% ipython --no-banner

In [1]: import numpy as np

In [2]: np.set_printoptions(precision=3, suppress=True, linewidth=160, legacy="1.25")

In [3]: rd = lambda a: np.round(a, 3) + 0

In [4]: mat = np.load("out9.npy")

In [5]: print(mat)
[[ 0.7  0.3 -0.6]
 [-1.   0.3 -1.1]
 [-0.8 -2.  -0.3]]

In [6]: u, v = mat[0], mat[1]

In [7]: rd(u @ u)
Out[7]: 0.94

In [8]: pr = (u @ v) / (u @ u) * u

In [9]: rd(pr)
Out[9]: array([ 0.037,  0.016, -0.032])

In [10]: rd(v - pr)
Out[10]: array([-1.037,  0.284, -1.068])

In [11]: other = np.linalg.inv(mat)

In [12]: np.allclose(other, mat.T)
Out[12]: False

In [13]: rd(np.linalg.cond(mat))
Out[13]: 2.724

In [14]: rd(mat @ other)
Out[14]: 
array([[1., 0., 0.],
       [0., 1., 0.],
       [0., 0., 1.]])

In [15]: np.einsum("ii->", mat)
Out[15]: 0.7

In [16]: rd(np.linalg.eigvals(mat).sum().real)
Out[16]: 0.7

In [17]: rd(np.linalg.eigvals(mat))
Out[17]: array([-1.704+0.j   ,  1.202+0.427j,  1.202-0.427j])

In [18]: rd(np.linalg.det(mat.T))
Out[18]: -2.773

In [19]: rd(np.poly(mat))
Out[19]: array([ 1.   , -0.7  , -2.47 ,  2.773])

In [20]: print(rd(np.linalg.det(2 * mat)), rd(np.linalg.det(mat)))
-22.184 -2.773

In [21]: F = np.load("a.npy")

In [22]: F
Out[22]: 
array([[0, 1, 1],
       [1, 0, 1],
       [1, 1, 0]])

In [23]: other = np.array([[-9, -4, -7], [8, -2, 9]])

In [24]: Z = np.kron(other, mat)

In [25]: Z.shape
Out[25]: (6, 9)

In [26]: print(np.linalg.matrix_rank(Z))
6

In [27]: np.argwhere(np.triu(F))
Out[27]: 
array([[0, 1],
       [0, 2],
       [1, 2]])

In [28]: F.sum(axis=0)
Out[28]: array([2, 2, 2])

In [29]: low = np.diag(F.sum(axis=1)) - F

In [30]: print(round(np.linalg.det(low[1:, 1:])))
3

In [31]: low
Out[31]: 
array([[ 2, -1, -1],
       [-1,  2, -1],
       [-1, -1,  2]])

In [32]: (np.linalg.eigvalsh(low) < 1e-8).sum()
Out[32]: 1

In [33]: u = np.array([-4, 6, -6])

In [34]: v = np.array([3, 5, 2, 0])

In [35]: K = u[:, None] + v[None, :]

In [36]: K
Out[36]: 
array([[-1,  1, -2, -4],
       [ 9, 11,  8,  6],
       [-3, -1, -4, -6]])

In [37]: # null space of dimension 2

In [38]: left, s, VT = np.linalg.svd(K)

In [39]: vecs = VT[:(s > 1e-8).sum()]

In [40]: rng = np.random.default_rng(894278)

In [41]: x0 = K[1] + -1 * K[0] + rng.integers(2) * np.eye(4)[3]

In [42]: x0
Out[42]: array([10., 10., 10., 10.])

In [43]: rd(vecs.T @ vecs)
Out[43]: 
array([[ 0.269,  0.346,  0.231,  0.154],
       [ 0.346,  0.731,  0.154, -0.231],
       [ 0.231,  0.154,  0.269,  0.346],
       [ 0.154, -0.231,  0.346,  0.731]])

In [44]: rd(np.diag(vecs.T @ vecs))
Out[44]: array([0.269, 0.731, 0.269, 0.731])

In [45]: rd(np.linalg.norm(x0 - vecs.T @ vecs @ x0))
Out[45]: 0.0

In [46]: np.allclose(vecs.T @ vecs @ x0, x0)
Out[46]: True

In [47]: np.linalg.matrix_rank(np.vstack([K, x0]))
Out[47]: 2

In [48]: rd(K @ np.linalg.pinv(K) @ K)
Out[48]: 
array([[-1.,  1., -2., -4.],
       [ 9., 11.,  8.,  6.],
       [-3., -1., -4., -6.]])

In [49]: np.allclose(K[:-1].T @ np.linalg.lstsq(K[:-1].T, K[-1])[0], K[-1])
Out[49]: True

In [50]: np.unique(K.round(6), axis=0).shape
Out[50]: (3, 4)

In [51]: np.abs(np.diag(np.linalg.qr(K)[1])) > 1e-9
Out[51]: array([ True,  True, False])

In [52]: other = K[0, 0] * K[1:] - np.outer(K[1:, 0], K[0])

In [53]: other
Out[53]: 
array([[  0, -20,  10,  30],
       [  0,   4,  -2,  -6]])

In [54]: K[:, 0] / K[0, 0]
Out[54]: array([ 1., -9.,  3.])

In [55]: np.linalg.cond(K) > 100
Out[55]: True

In [56]: np.linalg.matrix_rank(K, rtol=0.1)
Out[56]: 2

In [57]: arr = np.array([[2, 1, 2, 2], [1, 2, 1, 2], [2, 1, 2, 1], [2, 2, 1, 2]])

In [58]: # symmetric, so the eigenvalues are real

In [59]: w, vecs = np.linalg.eigh(arr)

In [60]: x0 = np.array([-8, 2, -8, 9])

In [61]: print(x0 @ arr @ x0)
258

In [62]: rd(vecs * np.maximum(w, 0) @ vecs.T)
Out[62]: 
array([[2.224, 1.138, 1.862, 1.776],
       [1.138, 2.085, 0.915, 1.862],
       [1.862, 0.915, 2.085, 1.138],
       [1.776, 1.862, 1.138, 2.224]])

In [63]: (np.sign(vecs[:, -1].round(6)) == np.sign(vecs[0, -1].round(6))).astype(int)
Out[63]: array([1, 1, 1, 1])

In [64]: rd(np.linalg.eigvalsh(arr[1:, 1:]))
Out[64]: array([0.   , 1.268, 4.732])

In [65]: w, vecs = np.linalg.eig(arr)

In [66]: rd(np.sort(np.linalg.eigvals(arr @ arr)))
Out[66]: array([ 0.21 ,  0.382,  2.618, 42.79 ])

In [67]: print(rd(w))
[ 6.541  1.618 -0.618  0.459]

In [68]: print(rd(np.sort(np.linalg.eigvals(np.linalg.inv(arr)))))
[-1.618  0.153  0.618  2.18 ]

In [69]: [round(float(np.linalg.det(arr[:i, :i])), 2) + 0 for i in range(1, 5)]
Out[69]: [2.0, 3.0, 0.0, -3.0]

In [70]: print(rd(np.linalg.eigvalsh(arr).min()))
-0.618

In [71]: theta = np.radians(90)

In [72]: Rm = np.eye(4)

In [73]: Rm[2, 2] = Rm[1, 1] = np.cos(theta)

In [74]: Rm[2, 1], Rm[1, 2] = -np.sin(theta), np.sin(theta)

In [75]: print(rd(Rm))
[[ 1.  0.  0.  0.]
 [ 0.  0.  1.  0.]
 [ 0. -1.  0.  0.]
 [ 0.  0.  0.  1.]]

In [76]: other = arr @ Rm.T

In [77]: print(rd(np.linalg.det(Rm)), np.trace(Rm))
1.0 2.0

In [78]: rd(np.linalg.svd(arr, compute_uv=False)), rd(np.linalg.svd(other, compute_uv=False))
Out[78]: (array([6.541, 1.618, 0.618, 0.459]), array([6.541, 1.618, 0.618, 0.459]))

In [79]: np.allclose(np.linalg.norm(arr, axis=1), np.linalg.norm(other, axis=1))
Out[79]: True

In [80]: other = np.array([[-3, 1, -4, 2], [3, 5, 5, 0], [3, -3, 1, 0], [-4, 4, -4, -2]])

In [81]: data = np.triu(other, 1)

In [82]: data
Out[82]: 
array([[ 0,  1, -4,  2],
       [ 0,  0,  5,  0],
       [ 0,  0,  0,  0],
       [ 0,  0,  0,  0]])

In [83]: # column 2 dominates

In [84]: r = np.linalg.matrix_rank(data)

In [85]: r
Out[85]: 2

In [86]: N = np.linalg.svd(data)[2][r:].T

In [87]: np.allclose(data @ N, 0)
Out[87]: True

In [88]: rd(data @ N)
Out[88]: 
array([[0., 0.],
       [0., 0.],
       [0., 0.],
       [0., 0.]])

In [89]: [int(np.linalg.matrix_rank(data[:, :j + 1])) for j in range(4)]
Out[89]: [0, 1, 2, 2]

In [90]: left, s, VT = np.linalg.svd(data)

In [91]: print(rd(s))
[6.565 1.703 0.    0.   ]

In [92]: other = left[:, :2] @ np.diag(s[:2]) @ VT[:2]

In [93]: rd(np.linalg.norm(data - other, 2)), s[2]
Out[93]: (0.0, 0.0)

In [94]: rd(np.abs(data - other).max())
Out[94]: 0.0
